In [1]: import numpy as np

In [2]: from numpy import linalg as LA

In [3]: np.set_printoptions(precision=3, suppress=True, linewidth=100)

In [4]: def rd(a):
   ...:     return np.round(a, 3) + 0
   ...: 

In [5]: q, _ = LA.qr(np.array([[0.9, 0.4, 0.7], [-0.1, 1.5, -0.2], [1.1, -1.1, 0.3]]))

In [6]: vecs, _ = LA.qr(np.array([[2.0, -1.0, -0.1, 0.6, -1.0, -0.8, -0.9],
   ...:     [-1.4, -0.9, -0.6, 0.1, 1.3, -0.9, -2.1],
   ...:     [1.0, 1.6, 0.1, 2.3, 0.4, -1.1, -0.8],
   ...:     [0.3, -0.6, -0.1, 0.8, 0.3, -0.6, 0.8],
   ...:     [1.6, -0.3, -2.0, 1.2, -0.6, 1.1, -0.4],
   ...:     [0.4, -0.2, -0.4, 1.8, 1.4, -1.3, 0.4],
   ...:     [-1.3, -0.7, 2.1, -1.3, -1.2, 0.3, -0.8]]))

In [7]: sig = 5 * 0.7 ** np.arange(3)

In [8]: J = q[:, :3] * sig @ vecs[:3]

In [9]: print(rd(J))
[[ 1.618  1.202 -0.671  1.425 -0.012 -2.863 -0.513]
 [-1.805  1.705  1.697  0.438 -0.088 -1.004 -0.22 ]
 [ 2.338  2.503 -1.767 -1.097 -1.144 -0.572 -0.501]]

In [10]: u = np.array([1, 0, 2])

In [11]: print(rd(np.cross(J[1, :3], J[2, :3])))
[-7.26   0.777 -8.506]

In [12]: print(rd(np.convolve(J[1], u)))
[-1.805  1.705 -1.914  3.847  3.306 -0.129 -0.396 -2.008 -0.441]

In [13]: A2 = J / LA.norm(J, axis=1)
ValueError: operands could not be broadcast together with shapes (3,7) (3,) 


In [14]: A2 = J / LA.norm(J, axis=1, keepdims=True)

In [15]: G = A2 @ A2.T

In [16]: print((np.abs(G) > 0.9).astype(int))
[[1 0 0]
 [0 1 0]
 [0 0 1]]

In [17]: print(rd(np.degrees(np.arccos(np.clip(G[0, 1], -1, 1)))))
82.597

In [18]: print(rd(G))
[[ 1.     0.129  0.507]
 [ 0.129  1.    -0.195]
 [ 0.507 -0.195  1.   ]]

In [19]: print(np.argwhere(np.triu(np.abs(G) > 0.95, 1)))
[]

In [20]: G = J.T @ J

In [21]: print(np.allclose(G, G.T))
True

In [22]: print(rd(np.diag(G)))
[11.345 10.619  6.452  3.426  1.317  9.532  0.562]

In [23]: print(LA.matrix_rank(G))
3

In [24]: A2 = J / np.sqrt((J ** 2).mean(axis=1, keepdims=True))

In [25]: print(rd(A2[0]))
[ 1.105  0.821 -0.458  0.973 -0.008 -1.956 -0.35 ]

In [26]: print(LA.matrix_rank(A2) == LA.matrix_rank(J))
True

In [27]: print(np.unravel_index(np.abs(J).argmax(), J.shape))
(np.int64(0), np.int64(5))

In [28]: print(rd(J.sum(axis=0)))
[ 2.151  5.41  -0.741  0.765 -1.244 -4.439 -1.234]

In [29]: print(rd(J.mean(axis=0)))
[ 0.717  1.803 -0.247  0.255 -0.415 -1.48  -0.411]

In [30]: A = np.array([[-0.22, -0.26, -0.06, 0.16, 0.16, -0.14, 0.06],
    ...:     [0.44, 0.52, 0.12, -0.32, -0.32, 0.28, -0.12],
    ...:     [-0.88, -1.04, -0.24, 0.64, 0.64, -0.56, 0.24]])

In [31]: print(A)
[[-0.22 -0.26 -0.06  0.16  0.16 -0.14  0.06]
 [ 0.44  0.52  0.12 -0.32 -0.32  0.28 -0.12]
 [-0.88 -1.04 -0.24  0.64  0.64 -0.56  0.24]]

In [32]: Uu, sig, vt = LA.svd(A, full_matrices=False)

In [33]: print(rd(vt @ vt.T))
[[1. 0. 0.]
 [0. 1. 0.]
 [0. 0. 1.]]

In [34]: print(rd(sig))
[2.018 0.    0.   ]

In [35]: print(np.cumsum(sig ** 2) / np.sum(sig ** 2))
[1. 1. 1.]

In [36]: print(np.allclose(Uu * sig @ vt, A))
True

In [37]: print((sig > 1e-8).sum())
1

In [38]: print(rd(LA.norm(J[2], 1)), rd(LA.norm(J[2], np.inf)))
9.924 2.503

In [39]: print(rd(LA.norm(J, axis=1)))
[3.873 3.209 4.237]

In [40]: print(rd(LA.norm(J, 1)), rd(LA.norm(J, np.inf)))
5.762 9.924

In [41]: u, r1 = A[2], A[0]

In [42]: print(u @ r1)
0.776

In [43]: p = (u @ r1) / (u @ u) * u

In [44]: print(p)
[-0.22 -0.26 -0.06  0.16  0.16 -0.14  0.06]

In [45]: print(rd(LA.norm(u + r1) ** 2 + LA.norm(u - r1) ** 2))
6.596

In [46]: print((r1 - p) @ u)
0.0

In [47]: A2 = np.array([[6, 7], [8, -6], [6, 5], [0, -8], [6, -1], [8, -1], [5, 0]])

In [48]: print(rd(A2.T @ A.T))
[[ -3.62   7.24 -14.48]
 [ -1.58   3.16  -6.32]]

In [49]: print(np.vstack([A, A2.T]).shape)
(5, 7)

In [50]: print(LA.matrix_rank(A @ A2))
1

In [51]: print(rd(A @ A2))
[[ -3.62  -1.58]
 [  7.24   3.16]
 [-14.48  -6.32]]

In [52]: print(LA.matrix_rank(np.vstack([A, A2.T])))
3

In [53]: print(rd(np.einsum("ik,kj->ji", A, A2)))
[[ -3.62   7.24 -14.48]
 [ -1.58   3.16  -6.32]]

In [54]: A2 = A / LA.norm(A, axis=1, keepdims=True)

In [55]: G = A2 @ A2.T

In [56]: print(np.degrees(np.arccos(np.clip(G[0, 1], -1, 1))))
180.0

In [57]: print(np.argwhere(np.triu(np.abs(G) > 0.95, 1)))
[[0 1]
 [0 2]
 [1 2]]

In [58]: W0 = np.array([[-0.3, 0.8, -0.2, 1.4],
    ...:     [-0.4, 0.3, 1.9, -0.2],
    ...:     [-0.4, -1.2, 1.8, -1.3],
    ...:     [1.1, 1.4, -0.6, 0.1],
    ...:     [0.3, -0.6, -0.1, 0.6]])

In [59]: print(W0)
[[-0.3  0.8 -0.2  1.4]
 [-0.4  0.3  1.9 -0.2]
 [-0.4 -1.2  1.8 -1.3]
 [ 1.1  1.4 -0.6  0.1]
 [ 0.3 -0.6 -0.1  0.6]]

In [60]: A2 = np.array([[0, 1], [3, 2], [0, -1], [-1, 0]])

In [61]: print(rd(A2.T @ W0.T))
[[ 1.   1.1 -2.3  4.1 -2.4]
 [ 1.5 -1.7 -4.6  4.5 -0.8]]

In [62]: hat = W0 @ LA.solve(W0.T @ W0, W0.T)

In [63]: print(rd((np.eye(5) - hat) @ W0))
[[0. 0. 0. 0.]
 [0. 0. 0. 0.]
 [0. 0. 0. 0.]
 [0. 0. 0. 0.]
 [0. 0. 0. 0.]]

In [64]: print(rd(np.diag(hat)))
[0.688 0.787 0.61  0.937 0.978]

In [65]: A2 = np.array([[5, 5, 4, 1, 2]])

In [66]: E = A2.T @ A2

In [67]: print(E)
[[25 25 20  5 10]
 [25 25 20  5 10]
 [20 20 16  4  8]
 [ 5  5  4  1  2]
 [10 10  8  2  4]]

In [68]: ev, vecs = LA.eigh(E)

In [69]: print(np.unique(ev.round(6) + 0, return_counts=True)[1])
[4 1]

In [70]: print((ev > 1e-8).sum(), (ev < -1e-8).sum())
1 0

In [71]: print(rd(LA.eigvalsh(E @ E)))
[   0.    0.    0.    0. 5041.]

In [72]: print(rd(np.abs(vecs[:, -1])))
[0.593 0.593 0.475 0.119 0.237]

In [73]: print(rd(vecs.T @ E @ vecs))
[[ 0.  0.  0.  0.  0.]
 [ 0.  0.  0.  0.  0.]
 [ 0.  0.  0.  0.  0.]
 [ 0.  0.  0.  0.  0.]
 [ 0.  0.  0.  0. 71.]]

In [74]: print(rd(LA.eigvalsh(E + -3 * np.eye(5))))
[-3. -3. -3. -3. 68.]

In [75]: print(rd(LA.svd(E, compute_uv=False)))
[71.  0.  0.  0.  0.]

In [76]: print(np.abs(vecs[:, -1]).round(6).argmax())
0
